$ ipython --no-banner

In [1]: import numpy as np

In [2]: import numpy.linalg as la

In [3]: np.set_printoptions(suppress=True, linewidth=100)

In [4]: arr = np.loadtxt("mat.csv", delimiter=",")

In [5]: print(arr)
[[ 0.1  2.3  5.6]
 [ 0.6  2.   5. ]
 [ 0.1  1.7  5.5]
 [ 0.1  1.7  5.3]
 [ 0.8  2.4  5.1]
 [-0.5  2.   5. ]
 [-0.4  2.4  5. ]
 [-0.1  1.6  4.5]
 [ 3.1  3.6  0.3]
 [ 3.3  3.6  0.1]
 [ 3.6  3.8 -0.3]
 [ 2.8  4.4  0.7]
 [ 3.3  3.8 -0.3]
 [ 3.2  3.8  0.1]
 [ 3.1  4.2  0.2]
 [ 2.6  4.  -0.4]]

In [6]: cen = arr - arr.mean(axis=1)
Traceback (most recent call last):
  Cell In[6], line 1
    cen = arr - arr.mean(axis=1)
ValueError: operands could not be broadcast together with shapes (16,3) (16,) 


In [7]: cen = arr - arr.mean(axis=0)

In [8]: left, sv, vt = la.svd(cen, full_matrices=False)

In [9]: print(np.abs(left[:, 0]).argmax())
10

In [10]: print(np.round((sv ** 2).sum() ** 2 / (sv ** 4).sum(), 1))
1.0

In [11]: print(sv.round(1))
[12.5  1.4  1.3]

In [12]: hat = arr @ la.solve(arr.T @ arr, arr.T)

In [13]: print(np.round(la.eigvalsh(hat), 1) + 0)
[0. 0. 0. 0. 0. 0. 0. 0. 0. 0. 0. 0. 0. 1. 1. 1.]

In [14]: print(la.matrix_rank(np.eye(16) - hat))
13

In [15]: print(np.allclose(hat @ hat, hat))
True

In [16]: E = np.load("dump.npy")

In [17]: print(E)
[[ 3 -4  6 -2  2]
 [-4  8 -6  6 -2]
 [ 6 -6 18 -6  3]
 [-2  6 -6 10  1]
 [ 2 -2  3  1  2]]

In [18]: print(la.matrix_rank(E, rtol=0.1))
3

In [19]: print(la.cond(E) > 100)
True

In [20]: X = np.diag(3 * np.array([3, 0, 1, 3, 1])) + np.array([[-2, 2, -3, -5, -9],
    ...:     [-8, -5, -3, -5, -8],
    ...:     [-9, -1, 5, -1, 8],
    ...:     [2, 8, -8, 6, 9],
    ...:     [4, 0, 7, -7, -4]])

In [21]: print(X)
[[ 7  2 -3 -5 -9]
 [-8 -5 -3 -5 -8]
 [-9 -1  8 -1  8]
 [ 2  8 -8 15  9]
 [ 4  0  7 -7 -1]]

In [22]: other = np.array([[3, 3], [1, 1], [3, 2], [2, 0], [1, 3]])

In [23]: print(np.vstack([X, other.T]).shape)
(7, 5)

In [24]: print(la.matrix_rank(X @ other))
2

In [25]: print(np.einsum("ik,kj->ji", X, other))
[[ -5 -56   2  29  18]
 [-10 -59  12  25  23]]

In [26]: print(la.matrix_rank(np.vstack([X, other.T])))
5

In [27]: print(np.einsum("ij->j", X))
[-4  4  1 -3 -1]

In [28]: mat = np.load("block10.npy")

In [29]: print(mat)
[[1 0 0 0]
 [0 1 0 0]
 [0 0 0 1]
 [0 0 1 0]]

In [30]: print(mat[:, 2] @ mat[:, 0])
0

In [31]: print(np.round(la.svd(mat, compute_uv=False), 1))
[1. 1. 1. 1.]

In [32]: print(np.round(la.pinv(mat), 1))
[[1. 0. 0. 0.]
 [0. 1. 0. 0.]
 [0. 0. 0. 1.]
 [0. 0. 1. 0.]]

In [33]: vec = np.array([4, 4, 2, 0])

In [34]: rhs = mat @ vec

In [35]: b, lr = np.zeros(4), 1 / la.norm(mat, 2) ** 2

In [36]: for i in range(20):
    ...:     b -= lr * mat.T @ (mat @ b - rhs)
    ...:     if i % 5 == 0: print(i, round(la.norm(mat @ b - rhs), 1))
    ...: 
0 0.0
5 0.0
10 0.0
15 0.0

In [37]: print(round(la.cond(mat), 1))
1.0

In [38]: vec = np.array([2, -1, -2, -3])

In [39]: rhs = mat @ vec

In [40]: print(rhs)
[ 2 -1 -3 -2]

In [41]: print(np.round(la.solve(mat, mat[:, 2]), 1))
[0. 0. 1. 0.]

In [42]: print(np.round(la.solve(mat, -1 * rhs), 1))
[-2.  1.  2.  3.]

In [43]: print(np.round(la.det(mat), 1))
-1.0

In [44]: print(np.round(np.sort(la.eigvals(mat).real), 1))
[-1.  1.  1.  1.]

In [45]: feats = np.array([[0.0, 1.0, 2.0, 0.0, 1.0],
    ...:     [1.0, 2.0, 1.0, 2.0, 0.0],
    ...:     [1.0, 1.0, 1.0, 2.0, 3.0],
    ...:     [0.0, 0.0, 0.0, -2.0, 3.0],
    ...:     [0.0, 0.0, 0.0, 0.0, -2.0]])

In [46]: vec = np.array([2, 2, -2, 2, -1])

In [47]: h1 = np.maximum(feats @ vec, 0)

In [48]: print(np.maximum(feats @ vec, 0) - np.maximum(-feats @ vec, 0))
[-3.  8.  3. -7.  2.]

In [49]: print(np.round(np.tanh(feats @ vec), 1))
[-1.  1.  1. -1.  1.]

In [50]: print(np.maximum(feats @ (3 * vec), 0))
[ 0. 24.  9.  0.  6.]

In [51]: r0 = np.array([0, 0, 3, 1, 1])

In [52]: other = feats + np.outer(r0, np.eye(5)[1])

In [53]: print(la.matrix_rank(other - feats))
1

In [54]: print(round(la.det(other) / la.det(feats), 1), np.round(1 + la.solve(feats, r0)[1], 1))
-3.5 -3.5

In [55]: print(la.matrix_rank(la.inv(other) - la.inv(feats), tol=1e-8))
1

In [56]: ang = np.radians(180)

In [57]: R = np.eye(5)

In [58]: R[2, 2] = R[0, 0] = np.cos(ang)

In [59]: R[2, 0], R[0, 2] = -np.sin(ang), np.sin(ang)

In [60]: print(R.round(1) + 0)
[[-1.  0.  0.  0.  0.]
 [ 0.  1.  0.  0.  0.]
 [ 0.  0. -1.  0.  0.]
 [ 0.  0.  0.  1.  0.]
 [ 0.  0.  0.  0.  1.]]

In [61]: other = feats @ R.T

In [62]: print(round(float(la.det(R)), 1), np.trace(R))
1.0 1.0

In [63]: print(np.allclose(feats @ feats.T, other @ other.T))
True

In [64]: print(np.round(la.svd(feats, compute_uv=False), 1), np.round(la.svd(other, compute_uv=False), 1))
[5.2 4.1 1.9 0.9 0.2] [5.2 4.1 1.9 0.9 0.2]

In [65]: basis = np.array([[1, 1, 0], [-2, 0, -2]])

In [66]: rng = np.random.default_rng(61)

In [67]: J = rng.normal(size=(23, 2)) @ basis + np.array([-2, -1, 1])

In [68]: print(J.round(1))
[[-0.5 -1.6  3.1]
 [ 1.3  0.1  3.3]
 [-5.1 -2.8 -0.3]
 [ 0.7 -0.2  2.9]
 [-8.1 -1.6 -4.6]
 [-2.  -2.   2. ]
 [-2.3  0.2 -0.5]
 [-2.   0.6 -0.6]
 [-2.6 -1.4  0.8]
 [-4.2 -1.6 -0.6]
 [ 1.  -0.5  3.5]
 [ 0.1 -0.5  2.6]
 [-1.2 -0.9  1.8]
 [ 3.5 -0.7  6.2]
 [ 1.3 -0.6  3.8]
 [ 1.5  0.2  3.4]
 [-1.1 -1.5  2.4]
 [-3.9 -0.7 -1.1]
 [-1.7 -0.8  1. ]
 [-1.6 -0.8  1.2]
 [-0.5 -0.9  2.5]
 [-5.1 -1.1 -1.9]
 [ 2.5  0.1  4.4]]

In [69]: vec = np.array([1, 0, 1])

In [70]: rhs = J @ vec

In [71]: print(np.round(la.pinv(J) @ J, 1) + 0)
[[1. 0. 0.]
 [0. 1. 0.]
 [0. 0. 1.]]

In [72]: print(np.round(la.solve(J.T @ J, J.T @ rhs), 1) + 0)
[1. 0. 1.]

In [73]: print(rhs.round(1) + 0)
[  2.7   4.6  -5.4   3.6 -12.7   0.   -2.8  -2.7  -1.9  -4.8   4.4   2.8   0.6   9.7   5.1   4.9
   1.3  -5.   -0.7  -0.4   2.   -7.    6.9]

In [74]: rhs = rhs + 0.3 * rng.normal(size=23)

In [75]: print(rhs.round(1))
[  2.6   4.6  -5.6   3.4 -12.7   0.3  -2.5  -2.6  -1.6  -4.8   4.6   2.7   0.1   9.5   5.3   5.3
   1.4  -4.3  -0.4  -0.4   1.9  -6.3   6.9]

In [76]: b, *_ = la.lstsq(J, rhs)

In [77]: print(b.round(1))
[0.9 0.2 1.1]

In [78]: print([round(float(la.norm(la.solve(J.T @ J + lam * np.eye(3), J.T @ rhs))), 2) for lam in (0, 1, 10, 100)])
[1.4, 1.39, 1.34, 1.03]

In [79]: print(b.round())
[1. 0. 1.]

In [80]: r0 = np.array([2, 2])

In [81]: print(np.round(np.polyval(r0, J[22]), 1))
[ 7.1  2.2 10.8]

In [82]: M = np.load("data.npy")

In [83]: print(M)
[[ 4  5  6  7]
 [ 8  9 10 11]
 [12 13 14 15]]

In [84]: rank = la.matrix_rank(M)

In [85]: print(rank)
2

In [86]: null = la.svd(M)[2][rank:].T

In [87]: print(np.allclose(M @ null, 0))
True

In [88]: print([int(la.matrix_rank(np.delete(M, i, axis=0))) for i in range(3)])
[2, 2, 2]

In [89]: print(np.round(null @ null.T, 1))
[[ 0.3 -0.4 -0.1  0.2]
 [-0.4  0.7 -0.2 -0.1]
 [-0.1 -0.2  0.7 -0.4]
 [ 0.2 -0.1 -0.4  0.3]]
